% python3 -q
>>> import numpy as np
>>> np.set_printoptions(precision=2, suppress=True, linewidth=140, sign=" ")
>>> J = np.array([[0, 3, 2, 0], [1, 2, 2, 3], [1, 2, 0, 3], [2, 1, 0, 3]])
>>> rng = np.random.default_rng(70003)
>>> A2 = J + rng.integers(-2, 3, (4, 2)) @ rng.integers(-2, 3, (2, 4))
>>> print(A2)
[[-2  1  0 -2]
 [-1  3  0  0]
 [-3  4 -4 -3]
 [ 4 -3  2  7]]
>>> print(np.linalg.matrix_rank(A2 - J, tol=1e-8))
2
>>> print(np.round(np.linalg.svd(A2 - J, compute_uv=False), 2) + 0)
[ 11.43   3.93   0.     0.  ]
>>> print(A2 - J)
[[-2 -2 -2 -2]
 [-2  1 -2 -3]
 [-4  2 -4 -6]
 [ 2 -4  2  4]]
>>> print(np.abs(A2 - J).sum(axis=1))
[  8   8  16  12]
>>> vals, evecs = np.linalg.eig(A2)
>>> print(np.round(np.prod(vals), 2))
58.0
>>> print(np.round(A2 @ evecs[:, 0] - vals[0] * evecs[:, 0], 2) + 0)
[ 0.  0.  0.  0.]
>>> print(np.sort(np.linalg.eigvals(np.linalg.inv(A2))))
[-0.87 -0.32  0.19  0.33]
>>> print(np.sort(np.linalg.eigvals(A2.T)))
[-3.15 -1.15  3.07  5.23]
>>> O, r_ = np.linalg.qr(J)
>>> print(np.round(O.T @ O, 2) + 0)
[[ 1.  0.  0.  0.]
 [ 0.  1.  0.  0.]
 [ 0.  0.  1.  0.]
 [ 0.  0.  0.  1.]]
>>> print(np.trace(O @ O.T))
4.0
>>> print(np.allclose(r_.T @ r_, J.T @ J))
True
>>> print(np.round(O @ r_, 2) + 0)
[[ 0.  3.  2.  0.]
 [ 1.  2.  2.  3.]
 [ 1.  2.  0.  3.]
 [ 2.  1.  0.  3.]]
>>> data = np.array([[0.02, 1.66, 3.17],
...     [0.02, 0.34, 0.51],
...     [-0.07, 0.44, 0.94],
...     [0.04, -0.24, -0.47],
...     [-0.05, 0.29, 0.58],
...     [0.05, 0.03, -0.01],
...     [0.01, 0.79, 1.49],
...     [0.04, -0.52, -1.16],
...     [-0.02, 0.21, 0.38],
...     [-0.07, 1.24, 2.47],
...     [0.05, 0.69, 1.44],
...     [0.04, -0.1, -0.03],
...     [0.03, 0.7, 1.32],
...     [0.04, 1.4, 2.87]])
>>> print([round(float(x), 2) for x in np.linalg.svd(data, compute_uv=False)[:3]])
[6.5, 0.17, 0.15]
>>> print(np.linalg.matrix_rank(data, rtol=0.1))
1
>>> print(np.round(np.linalg.norm(data, 2) / np.linalg.norm(data), 2))
1.0
>>> print(np.linalg.cond(data) > 100)
False
>>> blk = np.stack([data, -2 * data, data[::-1]])
>>> print(np.linalg.matrix_rank(blk.reshape(3, -1)))
2
>>> print(blk.shape)
(3, 14, 3)
>>> idx = data[:, 2] > np.median(data[:, 2])
>>> r0 = data[idx].mean(axis=0) - data[~idx].mean(axis=0)
>>> print(idx.astype(int))
[ 1  0  1  0  0  0  1  0  0  1  1  0  1  1]
>>> print(round(float((((data - data.mean(axis=0)) @ r0 > 0) == idx).mean()), 2))
0.93
>>> C2 = np.cov(data, rowvar=False)
>>> print(np.argsort(-data.std(axis=0).round(6), kind="stable"))
[ 2  1  0]
>>> print(C2.shape)
(3, 3)
>>> print(np.polyfit(data[:, 0], data[:, 2], 1))
[-6.18  1.02]
>>> print(np.argwhere(np.triu(np.abs(np.corrcoef(data.T)) > 0.8, 1)))
[[ 1  2]]
>>> print(np.round(np.linalg.eigvalsh(C2)[::-1], 2) + 0)
[ 1.98  0.    0.  ]
>>> print(round(float(np.corrcoef(data[:, 0], data[:, 2])[0, 1]), 2))
-0.21
>>> print(C2.round(2) + 0)
[[ 0.   -0.01 -0.01]
 [-0.01  0.4   0.79]
 [-0.01  0.79  1.58]]
